% python3 -q
>>> import numpy as np
>>> from numpy import linalg as LA
>>> np.set_printoptions(precision=2, suppress=True, linewidth=200, sign=" ")
>>> A = np.load("arr.npy")
>>> A
array([[-5,  1, -5,  1],
       [ 0,  3,  0,  3],
       [-5,  1, -5,  1],
       [ 0,  3,  0,  3]])
>>> # rows 0 and 2 are equal
>>> x = np.array([3, 1, 5, 2])
>>> np.sign((A @ x).round(6))
array([-1,  1, -1,  1])
>>> (A @ x).argmax()
np.int64(1)
>>> A * x
array([[-15,   1, -25,   2],
       [  0,   3,   0,   6],
       [-15,   1, -25,   2],
       [  0,   3,   0,   6]])
>>> LA.norm(A @ x) <= LA.norm(A, 2) * LA.norm(x) + 1e-9
np.True_
>>> A @ (2 * x)
array([-74,  18, -74,  18])
>>> A @ np.eye(4)[1]
array([ 1.,  3.,  1.,  3.])
>>> B = np.array([[2, 3], [0, 5], [-5, -3], [0, -2]])
>>> LA.matrix_rank(A @ B)
np.int64(2)
>>> A @ B
array([[ 15,   3],
       [  0,   9],
       [ 15,   3],
       [  0,   9]])
>>> np.einsum("ij,ij->i", A, A)
array([ 52,  18,  52,  18])
>>> np.einsum("ij->j", A)
array([-10,   8, -10,   8])
>>> np.einsum("ik,kj->ji", A, B)
array([[ 15,   0,  15,   0],
       [  3,   9,   3,   9]])
>>> U, s, vt = LA.svd(A)
>>> V = vt[:(s > 1e-8).sum()]
>>> rng = np.random.default_rng(956969)
>>> x = A[3] + 2 * A[0] + rng.integers(2) * np.eye(4)[1]
>>> x
array([-10.,   5., -10.,   5.])
>>> np.round(V.T @ V, 2) + 0
array([[ 0.5,  0. ,  0.5,  0. ],
       [ 0. ,  0.5,  0. ,  0.5],
       [ 0.5,  0. ,  0.5,  0. ],
       [ 0. ,  0.5,  0. ,  0.5]])
>>> B = A / np.sqrt((A ** 2).mean(axis=1, keepdims=True))
>>> A - A.mean(axis=1, keepdims=True)
array([[-3. ,  3. , -3. ,  3. ],
       [-1.5,  1.5, -1.5,  1.5],
       [-3. ,  3. , -3. ,  3. ],
       [-1.5,  1.5, -1.5,  1.5]])
>>> W0 = np.load("m.npy")
>>> W0
array([[-0.27,  1.27,  1.73, -1.59],
       [-2.08,  3.08, -0.08,  1.12],
       [ 2.95, -1.95,  4.95, -6.42],
       [ 0.07,  0.93,  2.07, -2.11],
       [-3.26,  4.26, -1.26,  2.89],
       [ 2.09, -1.09,  4.09, -5.14],
       [-2.23,  3.23, -0.23,  1.35],
       [ 3.44, -2.44,  5.44, -7.16],
       [-0.8 ,  1.8 ,  1.2 , -0.8 ],
       [ 0.99,  0.01,  2.99, -3.48],
       [ 0.03,  0.97,  2.03, -2.04],
       [ 2.84, -1.84,  4.84, -6.25],
       [-2.82,  3.82, -0.82,  2.23],
       [-1.52,  2.52,  0.48,  0.28],
       [-3.34,  4.34, -1.34,  3.  ],
       [-1.87,  2.87,  0.13,  0.8 ],
       [ 2.37, -1.37,  4.37, -5.56],
       [ 1.4 , -0.4 ,  3.4 , -4.1 ],
       [ 0.27,  0.73,  2.27, -2.41],
       [ 1.59, -0.59,  3.59, -4.39],
       [-2.34,  3.34, -0.34,  1.51],
       [ 1.86, -0.86,  3.86, -4.78],
       [-2.49,  3.49, -0.49,  1.73],
       [ 1.47, -0.47,  3.47, -4.2 ]])
>>> # looks like rank 2
>>> r0 = np.array([-1, 1, 1])
>>> np.cross(W0[14, :3], W0[15, :3])
array([ 4.4 ,  2.93, -1.47])
>>> np.polyval(r0, W0[14])
array([-13.46, -13.46,  -2.12,  -5.02])
>>> C2 = W0.T @ W0
>>> np.round(LA.eigvalsh(C2)[::-1], 2) + 0
array([ 638.4,  125.4,    0. ,    0. ])
>>> LA.matrix_rank(C2)
np.int64(2)
>>> (W0 @ W0.T).shape
(24, 24)
>>> np.diag(C2)
array([ 106.85,  134.15,  196.26,  326.54])
>>> np.allclose(C2, C2.T)
True
>>> B = np.array([[1, 2], [-4, 3], [-2, -4]])
>>> J = np.kron(np.eye(3, dtype=int), B)
>>> J
array([[ 1,  2,  0,  0,  0,  0],
       [-4,  3,  0,  0,  0,  0],
       [-2, -4,  0,  0,  0,  0],
       [ 0,  0,  1,  2,  0,  0],
       [ 0,  0, -4,  3,  0,  0],
       [ 0,  0, -2, -4,  0,  0],
       [ 0,  0,  0,  0,  1,  2],
       [ 0,  0,  0,  0, -4,  3],
       [ 0,  0,  0,  0, -2, -4]])
>>> x = np.array([4, 9, -1, -7, 5, -4])
>>> J @ x
array([ 22,  11, -44, -15, -17,  30,  -3, -32,   6])
>>> J @ (2 * x)
array([ 44,  22, -88, -30, -34,  60,  -6, -64,  12])
>>> np.sign((J @ x).round(6))
array([ 1,  1, -1, -1, -1,  1, -1, -1,  1])
>>> (J * x).sum(axis=1)
array([ 22,  11, -44, -15, -17,  30,  -3, -32,   6])
>>> np.einsum("ij,j->i", J, x)
array([ 22,  11, -44, -15, -17,  30,  -3, -32,   6])
>>> J @ np.eye(6)[3]
array([ 0.,  0.,  0.,  2.,  3., -4.,  0.,  0.,  0.])
>>> J * x
array([[  4,  18,   0,   0,   0,   0],
       [-16,  27,   0,   0,   0,   0],
       [ -8, -36,   0,   0,   0,   0],
       [  0,   0,  -1, -14,   0,   0],
       [  0,   0,   4, -21,   0,   0],
       [  0,   0,   2,  28,   0,   0],
       [  0,   0,   0,   0,   5,  -8],
       [  0,   0,   0,   0, -20, -12],
       [  0,   0,   0,   0, -10,  16]])
>>> LA.norm(J @ x) <= LA.norm(J, 2) * LA.norm(x) + 1e-9
np.True_
